% python3 -q
>>> import numpy as np
>>> from numpy import linalg as LA
>>> np.set_printoptions(precision=4, suppress=True, linewidth=120)
>>> X = np.load("m.npy")
>>> print(X)
[[-0.7071  0.      0.     -0.7071  0.      0.      0.    ]
 [ 0.      1.      0.      0.      0.      0.      0.    ]
 [ 0.      0.      1.      0.      0.      0.      0.    ]
 [ 0.7071  0.      0.     -0.7071  0.      0.      0.    ]
 [ 0.      0.      0.      0.      1.      0.      0.    ]
 [ 0.      0.      0.      0.      0.      1.      0.    ]
 [ 0.      0.      0.      0.      0.      0.      1.    ]]
>>> vec = np.array([-1, -1, -1, 2, 3, 3, -2])
>>> np.sign((X @ vec).round(6))
array([-1., -1., -1., -1.,  1.,  1., -1.])
>>> LA.norm(X @ vec) <= LA.norm(X, 2) * LA.norm(vec) + 1e-9
np.True_
>>> X @ (2 * vec)
array([-1.4142, -2.    , -2.    , -4.2426,  6.    ,  6.    , -4.    ])
>>> X * vec
array([[ 0.7071, -0.    , -0.    , -1.4142,  0.    ,  0.    , -0.    ],
       [-0.    , -1.    , -0.    ,  0.    ,  0.    ,  0.    , -0.    ],
       [-0.    , -0.    , -1.    ,  0.    ,  0.    ,  0.    , -0.    ],
       [-0.7071, -0.    , -0.    , -1.4142,  0.    ,  0.    , -0.    ],
       [-0.    , -0.    , -0.    ,  0.    ,  3.    ,  0.    , -0.    ],
       [-0.    , -0.    , -0.    ,  0.    ,  0.    ,  3.    , -0.    ],
       [-0.    , -0.    , -0.    ,  0.    ,  0.    ,  0.    , -2.    ]])
>>> t3 = np.stack([X, 3 * X, X[::-1]])
>>> print(np.einsum("bij,cij->bc", t3, t3))
[[ 7. 21.  1.]
 [21. 63.  3.]
 [ 1.  3.  7.]]
>>> LA.norm(t3, axis=(1, 2))
array([2.6458, 7.9373, 2.6458])
>>> (X != 0).astype(int)
array([[1, 0, 0, 1, 0, 0, 0],
       [0, 1, 0, 0, 0, 0, 0],
       [0, 0, 1, 0, 0, 0, 0],
       [1, 0, 0, 1, 0, 0, 0],
       [0, 0, 0, 0, 1, 0, 0],
       [0, 0, 0, 0, 0, 1, 0],
       [0, 0, 0, 0, 0, 0, 1]])
>>> np.sort(LA.eigvals(X).real)
array([-0.7071, -0.7071,  1.    ,  1.    ,  1.    ,  1.    ,  1.    ])
>>> mat = np.load("test10.npy")
>>> mat
array([[-0.9653, -0.0288, -0.3038],
       [-3.8963, -0.0173, -1.3128],
       [-1.8821, -0.0285, -0.633 ],
       [ 0.2166, -0.0015,  0.0574],
       [ 4.0648,  0.0123,  1.3077],
       [ 4.4243, -0.0267,  1.4647],
       [ 1.0668,  0.0012,  0.3686],
       [-3.7825, -0.0099, -1.2665],
       [ 2.6116,  0.0054,  0.8447],
       [-0.6287,  0.0209, -0.1921],
       [ 3.5673,  0.0032,  1.1813],
       [ 1.2326,  0.0102,  0.3711],
       [ 0.3573,  0.001 ,  0.1303],
       [ 4.3755, -0.0089,  1.4609],
       [ 1.1188,  0.0062,  0.3832],
       [-0.7617, -0.0413, -0.2443],
       [-4.1504,  0.0064, -1.3754],
       [ 1.6238,  0.0076,  0.5218],
       [-1.8346,  0.0057, -0.6186],
       [-1.9765, -0.0502, -0.6766],
       [ 1.2196, -0.022 ,  0.4297],
       [ 5.3718,  0.0045,  1.7697],
       [-2.9406,  0.0182, -0.9616],
       [ 5.2598, -0.0114,  1.7313],
       [ 0.6178,  0.0077,  0.1807],
       [-2.0879,  0.0046, -0.6495],
       [-4.1987,  0.0061, -1.4499],
       [ 0.5139, -0.01  ,  0.2171],
       [-5.6722,  0.0298, -1.891 ],
       [ 4.1851, -0.007 ,  1.3964],
       [-2.0825,  0.0246, -0.73  ],
       [-2.3749,  0.0521, -0.7744],
       [-0.7414, -0.0246, -0.2187],
       [-2.9399, -0.0059, -0.9652],
       [ 0.7968, -0.025 ,  0.2972],
       [-4.0457,  0.0083, -1.3399],
       [-2.3522,  0.0104, -0.7971],
       [-0.6226,  0.0221, -0.1818],
       [ 0.8106,  0.0006,  0.2943],
       [-7.7032, -0.0215, -2.5734],
       [ 5.2755, -0.0081,  1.7531]])
>>> cov = mat.T @ mat
>>> LA.svd(mat, compute_uv=False) ** 2
array([455.1007,   0.0198,   0.0148])
>>> LA.matrix_rank(cov)
np.int64(3)
>>> np.diag(cov)
array([409.844 ,   0.0159,  45.2755])
>>> print(round(float(np.trace(cov)), 4), round(float((mat ** 2).sum()), 4))
455.1354 455.1354
>>> (mat @ mat.T).shape
(41, 41)
>>> rng = np.random.default_rng(770063)
>>> labels = rng.integers(0, 3, 7)
>>> W0 = (labels[:, None] == labels) * -3 + np.eye(7)
>>> W0
array([[-2.,  0.,  0.,  0.,  0.,  0., -3.],
       [ 0., -2.,  0.,  0.,  0., -3.,  0.],
       [ 0.,  0., -2., -3., -3.,  0.,  0.],
       [ 0.,  0., -3., -2., -3.,  0.,  0.],
       [ 0.,  0., -3., -3., -2.,  0.,  0.],
       [ 0., -3.,  0.,  0.,  0., -2.,  0.],
       [-3.,  0.,  0.,  0.,  0.,  0., -2.]])
>>> f = np.array([-1, 2])
>>> np.convolve(W0[2], f)
array([ 0.,  0.,  2., -1., -3., -6.,  0.,  0.])
>>> M = np.load("data.npy")
>>> M
array([[5, 4, 7, 8, 5, 4, 1, 2],
       [1, 9, 2, 2, 6, 6, 4, 9],
       [4, 1, 2, 8, 8, 0, 2, 0],
       [4, 0, 7, 4, 4, 0, 8, 2],
       [0, 6, 1, 4, 0, 6, 8, 7],
       [9, 5, 7, 9, 2, 8, 9, 2]])
>>> theta = np.radians(45)
>>> Rm = np.eye(8)
>>> Rm[0, 0] = Rm[1, 1] = np.cos(theta)
>>> Rm[0, 1], Rm[1, 0] = -np.sin(theta), np.sin(theta)
>>> Rm
array([[ 0.7071, -0.7071,  0.    ,  0.    ,  0.    ,  0.    ,  0.    ,  0.    ],
       [ 0.7071,  0.7071,  0.    ,  0.    ,  0.    ,  0.    ,  0.    ,  0.    ],
       [ 0.    ,  0.    ,  1.    ,  0.    ,  0.    ,  0.    ,  0.    ,  0.    ],
       [ 0.    ,  0.    ,  0.    ,  1.    ,  0.    ,  0.    ,  0.    ,  0.    ],
       [ 0.    ,  0.    ,  0.    ,  0.    ,  1.    ,  0.    ,  0.    ,  0.    ],
       [ 0.    ,  0.    ,  0.    ,  0.    ,  0.    ,  1.    ,  0.    ,  0.    ],
       [ 0.    ,  0.    ,  0.    ,  0.    ,  0.    ,  0.    ,  1.    ,  0.    ],
       [ 0.    ,  0.    ,  0.    ,  0.    ,  0.    ,  0.    ,  0.    ,  1.    ]])
>>> Y = M @ Rm.T
>>> np.abs(Y - M).max(axis=0)
array([6.6569, 4.8995, 0.    , 0.    , 0.    , 0.    , 0.    , 0.    ])
>>> np.allclose(M @ M.T, Y @ Y.T)
True
>>> LA.svd(M, compute_uv=False), LA.svd(Y, compute_uv=False)
(array([31.8318, 13.8949,  9.3416,  6.7538,  4.6323,  2.7078]), array([31.8318, 13.8949,  9.3416,  6.7538,  4.6323,  2.7078]))
>>> round(LA.norm(M), 4)
np.float64(36.9865)
>>> M.mean(axis=0)
array([3.8333, 4.1667, 4.3333, 5.8333, 4.1667, 4.    , 5.3333, 3.6667])
>>> print(M - M[0])
[[ 0  0  0  0  0  0  0  0]
 [-4  5 -5 -6  1  2  3  7]
 [-1 -3 -5  0  3 -4  1 -2]
 [-1 -4  0 -4 -1 -4  7  0]
 [-5  2 -6 -4 -5  2  7  5]
 [ 4  1  0  1 -3  4  8  0]]
>>> LA.matrix_rank(M)
np.int64(6)
>>> LA.svd(M, compute_uv=False)
array([31.8318, 13.8949,  9.3416,  6.7538,  4.6323,  2.7078])
>>> M[6]
Traceback (most recent call last):
  File "<python-input-45>", line 1, in <module>
    M[6]
    ~^^^
IndexError: index 6 is out of bounds for axis 0 with size 6
>>> np.count_nonzero(M)
np.int64(42)
>>> J = np.load("out14.npy")
>>> J
array([[ 4.9986, -3.0133,  4.9878, -8.9767,  5.0124, -5.0088, -5.0283, -2.0004,  3.9981,  5.0128,  4.9991,  9.016 ],
       [ 5.0063, -2.9832,  5.0098, -8.9887,  4.9918, -4.9684, -4.9777, -1.9679,  3.9923,  5.0065,  5.0038,  9.0013],
       [ 5.008 , -3.0181,  5.0168, -9.0011,  4.9731, -5.0129, -5.0143, -2.0051,  4.0342,  5.0026,  5.0054,  9.0131],
       [ 5.026 , -3.0426,  4.9731, -8.9937,  4.997 , -5.0102, -5.0107, -2.0193,  4.013 ,  5.0083,  5.0056,  8.9804],
       [ 5.0234, -3.0075,  4.9974, -9.0013,  4.9756, -5.0165, -4.9874, -2.039 ,  4.0048,  4.985 ,  5.03  ,  9.009 ],
       [ 4.9874, -3.0182,  4.9917, -8.9836,  5.0056, -4.9468, -4.97  , -2.0126,  3.9948,  4.972 ,  5.0017,  9.0123],
       [ 4.9924, -3.0086,  5.0209, -8.9711,  4.9782, -5.0023, -4.9728, -2.0078,  4.0332,  5.0069,  5.0056,  8.9938],
       [ 4.9699, -2.9952,  4.9812, -9.0176,  4.9882, -5.0127, -5.0158, -1.9999,  3.9957,  5.0003,  4.9722,  9.0128],
       [ 5.0085, -2.9809,  5.004 , -8.9636,  5.0311, -5.0345, -5.0032, -2.0136,  3.9878,  4.9996,  5.0139,  9.0221],
       [ 5.0124, -3.0355,  4.9862, -9.0063,  5.0001, -4.9999, -5.0036, -1.9747,  3.984 ,  5.0046,  5.0234,  9.0081],
       [ 5.0044, -3.0422,  4.9857, -9.0451,  5.0207, -4.9709, -5.0283, -2.0306,  3.947 ,  5.0111,  4.9559,  8.967 ],
       [ 4.9821, -3.0094,  4.9852, -9.0037,  5.0069, -4.9998, -5.0108, -2.0138,  4.0156,  5.0207,  5.0038,  9.0067],
       [ 5.0291, -3.0049,  5.0103, -9.0174,  4.9746, -4.9999, -5.0046, -2.0171,  3.9863,  4.9779,  5.0244,  8.9903],
       [ 4.9879, -3.0251,  5.0015, -9.0214,  5.0215, -4.9917, -5.0029, -1.9894,  3.9959,  5.0071,  5.022 ,  8.9994],
       [ 4.9953, -3.0244,  4.999 , -9.0243,  5.0072, -5.001 , -4.9993, -2.0317,  3.9785,  4.9819,  5.0072,  9.0054],
       [ 4.955 , -2.9828,  4.9742, -9.0256,  4.9899, -5.0424, -4.9824, -2.0201,  4.0202,  4.9794,  4.9806,  8.9838],
       [-7.9703,  8.0033,  0.0278,  0.9799, -6.0056,  9.0117, -4.9881, -0.0365, -1.0022,  3.0272,  6.0018, -2.9752],
       [-7.9774,  8.0009,  0.0053,  0.9922, -5.9958,  9.0144, -5.0221, -0.0077, -1.0255,  2.9888,  6.0109, -3.0105],
       [-7.9761,  8.0077,  0.0018,  0.9633, -5.9718,  9.0124, -5.0218,  0.0172, -0.9836,  3.0028,  5.9963, -2.972 ],
       [-7.9829,  8.0128,  0.0189,  0.9751, -6.0018,  9.0266, -5.049 ,  0.008 , -1.0124,  2.9945,  6.0114, -2.97  ],
       [-8.0102,  8.0213, -0.0137,  0.9808, -5.9675,  8.9972, -5.0177,  0.0464, -0.9999,  2.9935,  6.0306, -2.9937],
       [-8.002 ,  7.9948,  0.0074,  0.9899, -6.0334,  8.9958, -4.9981, -0.0103, -0.9871,  2.9994,  6.0355, -3.042 ],
       [-7.9917,  8.0113,  0.0369,  0.9946, -6.0121,  9.0117, -4.9754, -0.0175, -0.9964,  3.0093,  5.972 , -2.9699],
       [-8.0219,  7.9491,  0.0291,  1.0024, -5.9615,  8.9773, -5.024 ,  0.0175, -0.9775,  2.9856,  6.0135, -3.0008],
       [-7.9974,  8.0132, -0.0412,  0.9692, -5.9898,  9.0121, -5.0055,  0.0153, -1.0175,  3.0152,  6.0089, -3.002 ],
       [-8.0049,  7.9856,  0.0004,  0.9905, -6.0075,  8.9783, -5.0028, -0.0197, -1.0031,  2.9947,  5.9756, -3.0031],
       [-7.982 ,  7.9786,  0.0145,  1.0237, -5.9767,  8.9687, -4.9942, -0.0081, -1.0187,  3.025 ,  6.0115, -3.0045],
       [-7.9783,  8.0048, -0.0087,  1.0476, -5.9762,  9.0075, -4.9673,  0.014 , -1.0273,  2.985 ,  5.9721, -3.0145],
       [-8.0162,  7.9771, -0.0161,  0.9832, -6.0051,  8.978 , -5.0137, -0.0051, -0.9869,  3.028 ,  5.9685, -2.9604],
       [-8.0231,  7.9677, -0.0551,  1.0042, -6.0039,  9.0043, -5.0024,  0.0419, -1.0139,  3.0198,  6.0076, -3.0177],
       [-8.0042,  8.0116, -0.0107,  0.9725, -5.9943,  9.019 , -4.9819,  0.0808, -0.9945,  3.0198,  6.009 , -2.9954],
       [-7.9937,  7.9796, -0.0125,  1.0229, -6.0087,  9.0366, -5.0328,  0.0008, -0.9988,  2.9922,  6.0086, -3.0142],
       [ 8.9767, -7.0052,  2.0045, -9.012 , -2.0103, -1.0085, -5.9917, -2.0169,  1.0145, -5.9934,  8.9783,  3.0074],
       [ 9.0057, -7.0004,  2.0351, -9.0252, -2.0197, -0.9955, -6.0106, -1.9898,  1.0051, -5.9859,  8.9976,  2.9729],
       [ 8.9932, -6.9838,  2.0178, -9.0392, -2.0083, -1.0132, -6.0471, -2.0207,  0.971 , -5.9772,  9.0169,  3.0157],
       [ 9.0114, -7.0247,  1.991 , -9.0158, -2.0034, -0.9671, -6.0124, -1.9729,  1.0342, -6.012 ,  9.0021,  3.0142],
       [ 8.9863, -7.0054,  2.013 , -8.9939, -2.031 , -0.994 , -5.9838, -1.9713,  0.9916, -5.9991,  8.9877,  2.9907],
       [ 8.9875, -6.9753,  1.9982, -8.9965, -2.058 , -1.0123, -5.9976, -1.985 ,  0.9974, -6.0134,  8.9889,  2.996 ],
       [ 8.9884, -7.0167,  2.0154, -8.9702, -2.0007, -1.0266, -6.0024, -1.999 ,  0.9782, -5.9814,  9.0475,  3.023 ],
       [ 8.9983, -6.999 ,  2.0288, -9.0159, -2.0191, -1.041 , -5.9698, -1.9948,  0.9988, -5.979 ,  9.0167,  3.0027],
       [ 9.0031, -6.9873,  2.0235, -9.0188, -2.0104, -0.9969, -5.9505, -2.0089,  1.0145, -5.9575,  9.0166,  2.9695],
       [ 9.0074, -7.0247,  2.018 , -9.0219, -2.014 , -0.9948, -5.9733, -1.9549,  0.9939, -6.0328,  9.0232,  3.0002],
       [ 9.0095, -6.969 ,  2.0085, -8.9985, -2.001 , -0.9799, -6.0131, -1.9957,  0.9937, -6.0007,  9.0039,  2.9941],
       [ 8.9857, -7.0501,  1.9984, -9.0104, -2.0178, -0.9633, -5.9901, -1.9686,  1.0095, -5.9976,  8.9896,  2.9942],
       [ 9.0366, -7.0089,  1.9797, -8.9909, -2.0509, -0.9957, -6.0284, -2.011 ,  1.0011, -5.9891,  9.0185,  3.0132],
       [ 9.0226, -6.9893,  2.0119, -9.0245, -2.0148, -0.9781, -5.9896, -1.9919,  1.0006, -5.9715,  8.9919,  3.0032],
       [ 8.9721, -7.014 ,  1.9692, -9.0222, -1.9919, -1.0065, -6.032 , -1.9936,  1.0061, -5.9829,  9.0281,  2.9636],
       [ 8.9966, -7.0017,  1.9914, -8.9783, -2.0336, -1.0042, -6.0073, -1.9969,  1.0091, -6.0066,  8.9454,  3.0103]])
>>> Y = np.array([[3, 4],
...     [2, 0],
...     [0, 1],
...     [1, 3],
...     [0, 1],
...     [1, 1],
...     [2, 3],
...     [2, 3],
...     [5, 5],
...     [4, 2],
...     [1, 2],
...     [3, 0]])
>>> print(np.einsum("ij->j", J))
[  96.0355  -32.328   112.0133 -272.2834  -48.2227   48.0553 -256.1086  -63.8779   63.9554   32.1774  320.1413
  144.0465]
>>> LA.matrix_rank(np.vstack([J, Y.T]))
np.int64(12)
>>> LA.matrix_rank(J @ Y)
np.int64(2)
>>> Y @ J
Traceback (most recent call last):
  File "<python-input-53>", line 1, in <module>
    Y @ J
    ~~^~~
ValueError: matmul: Input operand 1 has a mismatch in its core dimension 0, with gufunc signature (n?,k),(k,m?)->(n?,m?) (size 48 is different from 2)
